% ipython --no-banner

In [1]: import numpy as np

In [2]: np.set_printoptions(precision=3, suppress=True, linewidth=100)

In [3]: data = np.array([[-2, -3, -3, 2, -3, -1, 1, -2, 0],
   ...:     [1, 0, -3, 3, -2, 2, 0, 2, 0],
   ...:     [2, 0, 3, 3, 2, -1, -1, -1, -3],
   ...:     [2, 0, 3, 3, 2, -1, -1, -1, -3],
   ...:     [1, -3, 3, 3, -3, -2, -2, -1, 2],
   ...:     [-3, -3, -1, -2, -2, 0, 3, 2, -1]])

In [4]: # row 3 repeats row 2

In [5]: Uu, sig, VT = np.linalg.svd(data)

In [6]: evecs = VT[:(sig > 1e-8).sum()]

In [7]: rng = np.random.default_rng(430141)

In [8]: vec = data[3] + -2 * data[1] + rng.integers(2) * np.eye(9)[8]

In [9]: print(vec)
[ 0.  0.  9. -3.  6. -5. -1. -5. -3.]

In [10]: print(np.linalg.matrix_rank(np.vstack([data, vec])))
5

In [11]: print(np.allclose(evecs.T @ evecs @ vec, vec))
True

In [12]: cov = data.T @ data

In [13]: print((data @ data.T).shape)
(6, 6)

In [14]: print(np.allclose(cov, cov.T))
True

In [15]: print(np.round(np.linalg.svd(data, compute_uv=False) ** 2, 3) + 0)
[106.716  64.714  30.566  25.201  11.802   0.   ]

In [16]: print(np.round(np.linalg.eigvalsh(cov)[::-1], 3) + 0)
[106.716  64.714  30.566  25.201  11.802   0.      0.      0.      0.   ]

In [17]: Uu, sig, VT = np.linalg.svd(data)

In [18]: print(np.argmax(sig[:-1] / (sig[1:] + 1e-6)) + 1)
5

In [19]: print(sig.round(3) + 0)
[10.33   8.045  5.529  5.02   3.435  0.   ]

In [20]: M2 = Uu[:, :5] @ np.diag(sig[:5]) @ VT[:5]

In [21]: print(round(float(np.linalg.norm(data - M2) / np.linalg.norm(data)), 3))
0.0

In [22]: print(np.round(np.abs(data - M2).max(), 3))
0.0

In [23]: print(np.linalg.matrix_rank(M2))
5

In [24]: print(M2.round(3) + 0)
[[-2. -3. -3.  2. -3. -1.  1. -2.  0.]
 [ 1.  0. -3.  3. -2.  2.  0.  2.  0.]
 [ 2.  0.  3.  3.  2. -1. -1. -1. -3.]
 [ 2.  0.  3.  3.  2. -1. -1. -1. -3.]
 [ 1. -3.  3.  3. -3. -2. -2. -1.  2.]
 [-3. -3. -1. -2. -2.  0.  3.  2. -1.]]

In [25]: print(np.linalg.matrix_rank(data, rtol=0.1))
5

In [26]: print(np.linalg.cond(data) > 100)
True

In [27]: feats = np.load("m.npy")

In [28]: print(feats)
[[-0.279 -0.106 -0.197  0.124  0.72  -0.478 -0.278 -0.18 ]
 [ 0.056 -0.16   0.113  0.325 -0.452 -0.6   -0.341  0.416]
 [ 0.167  0.426 -0.39   0.568 -0.227  0.037 -0.132 -0.496]
 [-0.724 -0.035 -0.491  0.014 -0.211  0.295 -0.143  0.284]
 [-0.167  0.706  0.461  0.121  0.22   0.157 -0.277  0.312]
 [ 0.446  0.306 -0.579 -0.193  0.194 -0.117  0.132  0.516]
 [ 0.167  0.049 -0.086 -0.584 -0.16   0.049 -0.735 -0.23 ]
 [ 0.334 -0.431 -0.006  0.405  0.263  0.532 -0.366  0.228]]

In [29]: # columns are unit length and at right angles

In [30]: print(np.allclose(data[:-1].T @ np.linalg.lstsq(data[:-1].T, data[-1])[0], data[-1]))
False

In [31]: print(np.round(data @ np.linalg.pinv(data) @ data, 3) + 0)
[[-2. -3. -3.  2. -3. -1.  1. -2.  0.]
 [ 1.  0. -3.  3. -2.  2.  0.  2.  0.]
 [ 2.  0.  3.  3.  2. -1. -1. -1. -3.]
 [ 2.  0.  3.  3.  2. -1. -1. -1. -3.]
 [ 1. -3.  3.  3. -3. -2. -2. -1.  2.]
 [-3. -3. -1. -2. -2.  0.  3.  2. -1.]]

In [32]: vec = np.array([-1, -1, -3, -4, -4, -2, -5, -1])

In [33]: print(feats.T @ (feats @ vec))
[-1. -1. -3. -4. -4. -2. -5. -1.]

In [34]: print(np.abs(np.linalg.eigvals(feats)))
[1. 1. 1. 1. 1. 1. 1. 1.]

In [35]: print(8 - np.linalg.matrix_rank(feats - np.eye(8), tol=1e-8))
1

In [36]: print([p for p in range(1, 25) if np.allclose(np.linalg.matrix_power(feats, p), np.eye(8))])
[]

In [37]: lab = rng.permutation(8)

In [38]: print(lab)
[1 2 6 3 7 0 4 5]

In [39]: M2 = feats[lab][:, lab]

In [40]: print(np.diag(M2))
[-0.16  -0.39  -0.735  0.014  0.228 -0.279  0.22  -0.117]

In [41]: print(M2)
[[-0.16   0.113 -0.341  0.325  0.416  0.056 -0.452 -0.6  ]
 [ 0.426 -0.39  -0.132  0.568 -0.496  0.167 -0.227  0.037]
 [ 0.049 -0.086 -0.735 -0.584 -0.23   0.167 -0.16   0.049]
 [-0.035 -0.491 -0.143  0.014  0.284 -0.724 -0.211  0.295]
 [-0.431 -0.006 -0.366  0.405  0.228  0.334  0.263  0.532]
 [-0.106 -0.197 -0.278  0.124 -0.18  -0.279  0.72  -0.478]
 [ 0.706  0.461 -0.277  0.121  0.312 -0.167  0.22   0.157]
 [ 0.306 -0.579  0.132 -0.193  0.516  0.446  0.194 -0.117]]

In [42]: print(np.sort(np.abs(np.linalg.eigvals(M2))))
[1. 1. 1. 1. 1. 1. 1. 1.]
